$ python3 -q
>>> import numpy as np
>>> from numpy import linalg as LA
>>> np.set_printoptions(precision=2, suppress=True, linewidth=120)
>>> def rnd(a):
...     return np.round(a, 2) + 0
... 
>>> K = np.load("test19.npy")
>>> K
array([[-62.58, -22.7 , -14.24],
       [-19.37,  -0.79,   1.49],
       [ -9.09,   1.81,   2.97],
       [ -5.51,   1.93,   2.74],
       [ -4.67,   1.85,   2.58],
       [ -3.27,   1.58,   2.16],
       [ -0.06,   0.04,   0.06],
       [  1.47,  -0.72,  -1.45],
       [  2.11,  -0.7 ,  -1.87],
       [  3.44,   0.01,  -2.17],
       [  6.08,   2.59,  -1.49],
       [ 14.32,  12.61,   3.42],
       [ 22.26,  22.65,   9.11]])
>>> x0 = np.array([8, -6, -5])
>>> rhs = K @ x0
>>> rnd(LA.solve(K.T @ K, K.T @ rhs))
array([ 8., -6., -5.])
>>> rng = np.random.default_rng(11)
>>> rhs = rhs + 0.02 * rng.normal(size=13)
>>> rnd(rhs)
array([-293.24, -157.64,  -98.41,  -69.37,  -61.37,  -46.45,   -1.01,   23.33,   30.44,   38.27,   40.58,   21.8 ,
         -3.36])
>>> beta, *_ = LA.lstsq(K, rhs)
>>> rnd(LA.norm(rhs - K @ beta))
np.float64(0.06)
>>> Xs = K - K.mean(axis=0)
>>> evecs = LA.svd(Xs)[2][:1]
>>> M2 = Xs - Xs @ evecs.T @ evecs
>>> rnd(np.diag(evecs.T @ evecs))
array([0.79, 0.17, 0.04])
>>> feats = np.array([[3, 3, 3, 3, 3, 3],
...     [3, 3, 3, 3, 3, 3],
...     [2, 0, 2, 0, 2, 0],
...     [3, 3, 3, 3, 3, 3],
...     [3, 3, 3, 3, 3, 3],
...     [2, 0, 2, 0, 2, 0]])
>>> U, sv, vt = LA.svd(feats)
>>> rnd(sv)
array([15.12,  3.37,  0.  ,  0.  ,  0.  ,  0.  ])
>>> M2 = U[:, :2] @ np.diag(sv[:2]) @ vt[:2]
>>> LA.matrix_rank(feats, rtol=0.05)
np.int64(2)
>>> rnd(M2)
array([[3., 3., 3., 3., 3., 3.],
       [3., 3., 3., 3., 3., 3.],
       [2., 0., 2., 0., 2., 0.],
       [3., 3., 3., 3., 3., 3.],
       [3., 3., 3., 3., 3., 3.],
       [2., 0., 2., 0., 2., 0.]])
>>> M = np.load("x.npy")
>>> M
array([[ 3.,  3.,  0.],
       [ 3., -2.,  3.],
       [ 0.,  3.,  1.]])
>>> M2 = M[0, 0] * M[1:] - np.outer(M[1:, 0], M[0])
>>> M2
array([[  0., -15.,   9.],
       [  0.,   9.,   3.]])
>>> M[:, 0] / M[0, 0]
array([1., 1., 0.])
>>> M2 = np.array([[2, 0], [1, -1], [2, 3]])
>>> np.einsum("ik,kj->ij", M, M2)
array([[ 9., -3.],
       [10., 11.],
       [ 5.,  0.]])
>>> LA.matrix_rank(M @ M2)
np.int64(2)
>>> np.einsum("ij->j", M)
array([6., 4., 4.])
>>> M2.T @ M.T
array([[ 9., 10.,  5.],
       [-3., 11.,  0.]])
>>> np.einsum("ik,kj->ji", M, M2)
array([[ 9., 10.,  5.],
       [-3., 11.,  0.]])
>>> O, R = LA.qr(M)
>>> rnd(O)
array([[-0.71,  0.54, -0.46],
       [-0.71, -0.54,  0.46],
       [ 0.  ,  0.65,  0.76]])
>>> O.shape, R.shape
((3, 3), (3, 3))
>>> rnd(O @ R)
array([[ 3.,  3.,  0.],
       [ 3., -2.,  3.],
       [ 0.,  3.,  1.]])
>>> rnd(O.T @ O)
array([[1., 0., 0.],
       [0., 1., 0.],
       [0., 0., 1.]])
>>> np.kron(np.eye(2, dtype=int), M)
array([[ 3.,  3.,  0.,  0.,  0.,  0.],
       [ 3., -2.,  3.,  0., -0.,  0.],
       [ 0.,  3.,  1.,  0.,  0.,  0.],
       [ 0.,  0.,  0.,  3.,  3.,  0.],
       [ 0., -0.,  0.,  3., -2.,  3.],
       [ 0.,  0.,  0.,  0.,  3.,  1.]])
>>> rnd(np.poly(M))
array([  1.,  -2., -23.,  42.])
>>> np.einsum("ij,ji->", M, M)
np.float64(50.0)
>>> rnd(LA.det(M.T))
np.float64(-42.0)
>>> rnd(LA.det(M[::-1]))
np.float64(42.0)
>>> rnd(LA.det(2 * M)), rnd(LA.det(M))
(np.float64(-336.0), np.float64(-42.0))
>>> x0 = np.array([0, 5, 5])
>>> np.sign((M @ x0).round(6))
array([1., 1., 1.])
>>> M @ np.ones(3)
array([6., 4., 4.])
>>> (M @ x0).argmax()
np.int64(2)
>>> F = np.load("mat.npy")
>>> F
array([[-0.1 , -0.4 ,  0.  ],
       [ 1.55,  0.  , -1.5 ],
       [-0.16, -0.9 ,  0.2 ],
       [-1.13, -1.1 ,  1.2 ],
       [-1.47,  0.2 ,  1.4 ],
       [ 0.81, -0.7 , -0.5 ],
       [-0.05,  0.1 , -0.1 ],
       [ 0.  , -0.5 ,  0.  ],
       [-1.13, -0.2 ,  1.3 ],
       [-1.56,  0.1 ,  1.4 ],
       [ 0.81,  0.7 , -0.7 ],
       [-1.18, -0.6 ,  1.1 ],
       [ 0.4 ,  2.2 , -0.3 ],
       [ 0.26, -0.1 , -0.3 ],
       [ 0.18, -0.3 , -0.3 ],
       [-0.61, -0.9 ,  0.5 ],
       [-0.83, -0.3 ,  0.9 ],
       [ 0.6 ,  0.6 , -0.6 ],
       [ 0.34,  1.3 , -0.4 ],
       [ 1.13,  1.1 , -1.1 ],
       [ 0.58,  0.2 , -0.6 ],
       [-0.87, -1.3 ,  0.8 ],
       [ 0.66, -1.3 , -0.6 ],
       [ 1.73,  0.9 , -1.5 ],
       [ 0.94, -0.5 , -1.1 ],
       [ 1.26, -1.7 , -1.2 ],
       [ 0.17,  0.8 ,  0.  ]])
>>> O, evecs = LA.qr(F[:, :1])[0], LA.qr(F[:, 1:])[0]
>>> sv = LA.svd(O.T @ evecs, compute_uv=False)
>>> rnd(np.degrees(np.arccos(sv.clip(0, 1))))
array([7.26])
>>> rnd(sv)
array([0.99])
>>> (sv > 0.9).sum()
np.int64(1)
